$ python3 -q
>>> import numpy as np
>>> from numpy import linalg as LA
>>> np.set_printoptions(suppress=True, linewidth=200)
>>> M = np.array([[0.0, 4.0, -4.0, 0.0],
...     [2.0, -4.0, 5.0, 0.0],
...     [4.0, -1.0, -1.0, 0.0],
...     [0.0, 0.0, 0.0, 3.0]])
>>> theta = np.radians(45)
>>> Rm = np.eye(4)
>>> Rm[3, 3] = Rm[0, 0] = np.cos(theta)
>>> Rm[3, 0], Rm[0, 3] = -np.sin(theta), np.sin(theta)
>>> Rm.round(3)
array([[ 0.707,  0.   ,  0.   ,  0.707],
       [ 0.   ,  1.   ,  0.   ,  0.   ],
       [ 0.   ,  0.   ,  1.   ,  0.   ],
       [-0.707,  0.   ,  0.   ,  0.707]])
>>> other = M @ Rm.T
>>> np.round(np.abs(other - M).max(axis=0), 3)
array([2.121, 0.   , 0.   , 2.828])
>>> np.allclose(M @ M.T, other @ other.T)
True
>>> q = Rm.astype(float).copy()
>>> for j in range(4):
...     q[:, j] -= q[:, :j] @ (q[:, :j].T @ q[:, j])
...     q[:, j] /= LA.norm(q[:, j])
... 
>>> np.round(q.T @ Rm, 3) + 0
array([[1., 0., 0., 0.],
       [0., 1., 0., 0.],
       [0., 0., 1., 0.],
       [0., 0., 0., 1.]])
>>> (LA.matrix_power((M != 0) + (M.T != 0) + np.eye(4), 4) > 0).astype(int)
array([[1, 1, 1, 0],
       [1, 1, 1, 0],
       [1, 1, 1, 0],
       [0, 0, 0, 1]])
>>> np.flatnonzero(LA.matrix_power((M != 0) + (M.T != 0) + np.eye(4), 4)[3])
array([3])
>>> np.round(LA.det(M), 3)
np.float64(96.0)
